$ python -q
>>> import numpy as np
>>> np.set_printoptions(precision=2, suppress=True, linewidth=100, sign=" ")
>>> mat = np.load("a.npy")
>>> print(mat)
[[-2.  0.  0.]
 [ 0. -2. -3.]
 [ 0. -3. -2.]]
>>> print(np.flatnonzero(np.linalg.matrix_power((mat != 0) + (mat.T != 0) + np.eye(3), 3)[2]))
[ 1  2]
>>> print(np.sort(np.linalg.eigvals(mat).real))
[-5. -2.  1.]
>>> x0 = np.array([1, 5, 6])
>>> print(mat * x0)
[[ -2.   0.   0.]
 [  0. -10. -18.]
 [  0. -15. -12.]]
>>> print(np.sign((mat @ x0).round(6)))
[-1. -1. -1.]
>>> print((mat * x0).sum(axis=1))
[ -2. -28. -27.]
>>> O, vecs = np.linalg.qr(mat[:, :2])[0], np.linalg.qr(mat[:, 2:])[0]
>>> sigma = np.linalg.svd(O.T @ vecs, compute_uv=False)
>>> print(round(np.linalg.norm(O @ O.T - vecs @ vecs.T, 2), 2))
1.0
>>> print((sigma > 0.9).sum())
1
>>> print(np.degrees(np.arccos(sigma.clip(0, 1))))
[ 22.62]
>>> m1 = np.loadtxt("w.csv", delimiter=",")
>>> print(m1)
[[ 1.91 -0.41]
 [-0.41  0.09]]
>>> # row 0 is much longer than the rest
>>> print(np.kron(np.eye(2, dtype=int), m1))
[[ 1.91 -0.41  0.   -0.  ]
 [-0.41  0.09 -0.    0.  ]
 [ 0.   -0.    1.91 -0.41]
 [-0.    0.   -0.41  0.09]]
>>> print(np.round(np.poly(m1), 2) + 0)
[ 1. -2.  0.]
>>> ev, vecs = np.linalg.eigh(m1)
>>> print(ev.round(2) + 0)
[ 0.  2.]
>>> print(np.round(vecs.T @ m1 @ vecs, 2) + 0)
[[ 0.  0.]
 [ 0.  2.]]
>>> print(np.round(np.linalg.svd(m1, compute_uv=False), 2) + 0)
[ 2.  0.]
>>> print(np.round(vecs.T @ vecs, 2) + 0)
[[ 1.  0.]
 [ 0.  1.]]
>>> print(np.abs(vecs[:, -1]))
[ 0.98  0.21]
>>> F = np.loadtxt("m.csv", delimiter=",")
>>> print(F)
[[  3.  16.  14.]
 [  3.  13.  11.]
 [  3.   7.   5.]
 [  0.   0.   0.]
 [  0.   0.   0.]
 [  2.   4.   3.]
 [  3.  10.   8.]
 [  0.   0.   0.]
 [  0.   1.   4.]
 [  0.   7.   9.]
 [  0.   0.   0.]
 [  3.  19.  17.]
 [  0.   4.   5.]
 [  2.  10.   9.]
 [  0.   0.   0.]
 [  0.   4.   6.]
 [  0.   0.   0.]
 [  2.   0.   0.]
 [  3.   1.   0.]]
>>> cen = (F - F.mean(axis=0)) / F.std(axis=0)
>>> print(cen.std(axis=0))
[ 1.  1.  1.]
>>> print(np.argwhere(np.abs(cen) > 2))
[[ 11   1]
 [ 11   2]]
>>> c = np.linalg.lstsq(np.delete(cen, 1, axis=1), cen[:, 1])[0]
>>> print(np.abs(c).argmax())
1
>>> print(c)
[ 0.22  0.85]
>>> x0 = np.array([-1, 2, 1])
>>> target = F @ x0
>>> print(np.round(np.linalg.pinv(F) @ F, 2) + 0)
[[ 1.  0.  0.]
 [ 0.  1.  0.]
 [ 0.  0.  1.]]
>>> rng = np.random.default_rng(952419)
>>> target = target + 0.3 * rng.normal(size=19)
>>> print(target)
[42.89 33.84 16.4  -0.07  0.22  9.01 24.44 -0.4   6.13 23.03  0.23 52.02 12.99 27.46 -0.06 13.84
 -0.2  -1.88 -0.88]
>>> c, *_ = np.linalg.lstsq(F, target)
>>> print(c)
[-0.95  1.96  1.03]
>>> print(np.round(F.T @ (target - F @ c), 2) + 0)
[ 0.  0.  0.]
>>> cen = F - F.mean(axis=0)
>>> vecs = np.linalg.svd(cen)[2][:1]
>>> Y = cen - cen @ vecs.T @ vecs
>>> print(np.diag(vecs.T @ vecs))
[ 0.01  0.56  0.43]
>>> C = F[[1, 6]].astype(float)
>>> for _ in range(7):
...     labels = np.linalg.norm(F[:, None] - C, axis=-1).argmin(axis=1)
...     C = np.array([F[labels == j].mean(axis=0) for j in range(2)])
... 
>>> print(labels)
[ 0  0  1  1  1  1  0  1  1  0  1  0  1  0  1  1  1  1  1]
>>> print(np.bincount(labels))
[  6  13]
>>> print(np.abs(C[1] - C[0]).argmax())
1
>>> print(C[1] - C[0])
[ -1.56 -10.88  -9.56]
>>> X = np.load("case7.npy")
>>> print(X)
[[ 0.62 -1.8  -0.45]
 [-1.11  3.53  3.  ]
 [ 6.77 -0.95  2.47]
 [-4.87  3.59 -3.91]]
>>> Y = X / np.sqrt((X ** 2).mean(axis=1, keepdims=True))
>>> print(np.linalg.matrix_rank(X - X.mean(axis=1, keepdims=True)))
2
>>> print(X - X.mean(axis=1, keepdims=True))
[[ 1.16 -1.26  0.09]
 [-2.92  1.72  1.19]
 [ 4.01 -3.71 -0.29]
 [-3.14  5.32 -2.18]]
>>> O, r_ = np.linalg.qr(X)
>>> print(np.abs(np.diag(r_)))
[ 8.44  4.21  3.52]
>>> print(np.allclose(r_.T @ r_, X.T @ X))
True
>>> print(np.round(abs(r_[0, 0]), 2), round(float(np.linalg.norm(X[:, 0])), 2))
8.44 8.44
>>> print(r_)
[[-8.44  3.43 -3.81]
 [ 0.   -4.21 -1.92]
 [ 0.    0.    3.52]]
>>> W1 = np.array([[1, 3, -3, -3, 1], [-3, 0, -1, 3, 3], [-3, 3, -3, 2, 3]])
>>> c = np.array([2, 1, -2, 4, 1])
>>> H = np.maximum(X @ W1 + c, 0)
>>> print(np.linalg.matrix_rank(H))
4
>>> print((H > 0).mean(axis=0))
[ 0.5   0.75  0.25  0.5   0.5 ]
>>> C = np.array([[3, 0, 2], [2, 1, 3], [1, 3, 3], [2, 0, 2], [1, 2, 1]])
>>> print((H @ C).round(6).argmax(axis=1))
[ 0  2  2  2]
>>> data = np.load("out13.npy")
>>> print(data)
[[ 2.  4.  0.]
 [ 0.  0.  5.]
 [ 0.  5.  2.]]
>>> Uu, sigma, Vt = np.linalg.svd(m1, full_matrices=False)
>>> print(np.abs(Vt[0]))
[ 0.98  0.21]
>>> print(np.round(Uu.T @ m1 @ Vt.T, 2) + 0)
[[ 2.  0.]
 [ 0.  0.]]
>>> print(Uu.shape, sigma.shape, Vt.shape)
(2, 2) (2,) (2, 2)
>>> print(np.abs(Uu[:, 0]).round(6).argmax())
0
>>> print(np.round(Vt @ Vt.T, 2) + 0)
[[ 1.  0.]
 [ 0.  1.]]
>>> x0 = np.array([-2, 1, 2])
>>> print(data @ (2 * x0))
[  0.  20.  18.]
>>> print(data @ np.ones(3))
[ 6.  5.  7.]
>>> print(data @ np.eye(3)[2])
[ 0.  5.  2.]
>>> arr = np.load("layer13.npy")
>>> print(arr)
[[ 0 -1  0]
 [ 3 -3 -3]
 [ 1  0 -2]
 [-1  0  2]]
>>> Uu, sigma = np.linalg.svd(arr)
Traceback (most recent call last):
  File "<python-input-84>", line 1, in <module>
    Uu, sigma = np.linalg.svd(arr)
    ^^^^^^^^^
ValueError: too many values to unpack (expected 2)
>>> Uu, sigma, Vt = np.linalg.svd(arr, full_matrices=False)
>>> print(np.round(Uu.T @ Uu, 2) + 0)
[[ 1.  0.  0.]
 [ 0.  1.  0.]
 [ 0.  0.  1.]]
>>> print(np.abs(Uu[:, 0]).round(6).argmax())
1
>>> print(np.round(Vt @ Vt.T, 2) + 0)
[[ 1.  0.  0.]
 [ 0.  1.  0.]
 [ 0.  0.  1.]]
>>> print(np.round(np.sqrt((sigma ** 2).sum()), 2), round(float(np.linalg.norm(arr)), 2))
6.16 6.16
>>> Y = np.c_[arr[:, :1] @ np.array([[3]]), np.array([-1, -3, -3, -3])]
>>> print(Y)
[[ 0 -1]
 [ 9 -3]
 [ 3 -3]
 [-3 -3]]
>>> print(np.linalg.norm(np.linalg.qr(arr)[0].T @ Y, axis=0) ** 2 / ((Y ** 2).sum(axis=0) + 1e-12))
[ 1.    0.36]
>>> print(np.round(np.linalg.norm(Y - arr @ np.linalg.lstsq(arr, Y)[0], axis=0), 2) + 0)
[ 0.    4.24]
>>> print(np.round(np.linalg.lstsq(arr, Y[:, 0])[0], 2) + 0)
[ 3.  0.  0.]
>>> Y = np.array([[1, 1], [1, -1]])
>>> W0 = np.kron(Y, np.kron(Y, Y))[rng.permutation(8)][:3]
>>> print(W0)
[[ 1  1 -1 -1 -1 -1  1  1]
 [ 1 -1  1 -1 -1  1 -1  1]
 [ 1  1 -1 -1  1  1 -1 -1]]
>>> Y = W0[0, 0] * W0[1:] - np.outer(W0[1:, 0], W0[0])
>>> print(Y)
[[ 0 -2  2  0  0  2 -2  0]
 [ 0  0  0  0  2  2 -2 -2]]
>>> print(np.linalg.matrix_rank(Y), np.linalg.matrix_rank(W0))
2 3
>>> cov = Y.T @ Y
>>> print(np.round(np.linalg.eigvalsh(cov)[::-1], 2) + 0)
[ 24.   8.   0.   0.   0.   0.   0.   0.]
>>> print(np.diag(cov))
[ 0  4  4  0  4  8  8  4]
>>> print((Y @ Y.T).shape)
(2, 2)
>>> print(cov)
[[ 0  0  0  0  0  0  0  0]
 [ 0  4 -4  0  0 -4  4  0]
 [ 0 -4  4  0  0  4 -4  0]
 [ 0  0  0  0  0  0  0  0]
 [ 0  0  0  0  4  4 -4 -4]
 [ 0 -4  4  0  4  8 -8 -4]
 [ 0  4 -4  0 -4 -8  8  4]
 [ 0  0  0  0 -4 -4  4  4]]
>>> theta = np.radians(30)
>>> r_ = np.eye(8)
>>> r_[2, 2] = r_[7, 7] = np.cos(theta)
>>> r_[2, 7], r_[7, 2] = -np.sin(theta), np.sin(theta)
>>> print(r_)
[[ 1.    0.    0.    0.    0.    0.    0.    0.  ]
 [ 0.    1.    0.    0.    0.    0.    0.    0.  ]
 [ 0.    0.    0.87  0.    0.    0.    0.   -0.5 ]
 [ 0.    0.    0.    1.    0.    0.    0.    0.  ]
 [ 0.    0.    0.    0.    1.    0.    0.    0.  ]
 [ 0.    0.    0.    0.    0.    1.    0.    0.  ]
 [ 0.    0.    0.    0.    0.    0.    1.    0.  ]
 [ 0.    0.    0.5   0.    0.    0.    0.    0.87]]
>>> Y = W0 @ r_.T
>>> print(np.linalg.svd(W0, compute_uv=False), np.linalg.svd(Y, compute_uv=False))
[ 2.83  2.83  2.83] [ 2.83  2.83  2.83]
>>> print(Y)
[[ 1.    1.   -1.37 -1.   -1.   -1.    1.    0.37]
 [ 1.   -1.    0.37 -1.   -1.    1.   -1.    1.37]
 [ 1.    1.   -0.37 -1.    1.    1.   -1.   -1.37]]
>>> r0 = np.array([6, 9, 4])
>>> print(np.array([np.convolve(row, r0, "same") for row in W0]))
[[ 15   7 -11 -19 -19  -7  11  13]
 [  3   1  -1 -11  -7  -1   1   5]
 [ 15   7 -11  -7  11   7 -11 -13]]
>>> print(np.polyval(r0, W0[0]))
[ 19  19   1   1   1   1  19  19]
>>> print(np.correlate(W0[0], W0[2], "full"))
[-1 -2  1  4  1 -2 -1  0  1  2 -1 -4 -1  2  1]
>>> K = np.loadtxt("sample14.csv", delimiter=",")
>>> print(K)
[[-3. -5.  0.  0.  0.  0.]
 [ 1.  1.  0.  0.  0.  0.]
 [-2. -3.  0.  0.  0.  0.]
 [ 0.  0. -3. -5.  0.  0.]
 [ 0.  0.  1.  1.  0.  0.]
 [ 0.  0. -2. -3.  0.  0.]
 [ 0.  0.  0.  0. -3. -5.]
 [ 0.  0.  0.  0.  1.  1.]
 [ 0.  0.  0.  0. -2. -3.]]
>>> print(np.abs(np.linalg.svd(K)[2][-1]))
[ 0.    0.    0.    0.    0.85  0.53]
>>> print([round(float(x), 2) for x in np.linalg.svd(K, compute_uv=False)[:3]])
[6.99, 6.99, 6.99]
>>> print(np.round(np.linalg.norm(K, 2) / np.linalg.norm(K), 2))
0.58
>>> print(round(np.log10(np.linalg.cond(K))))
1
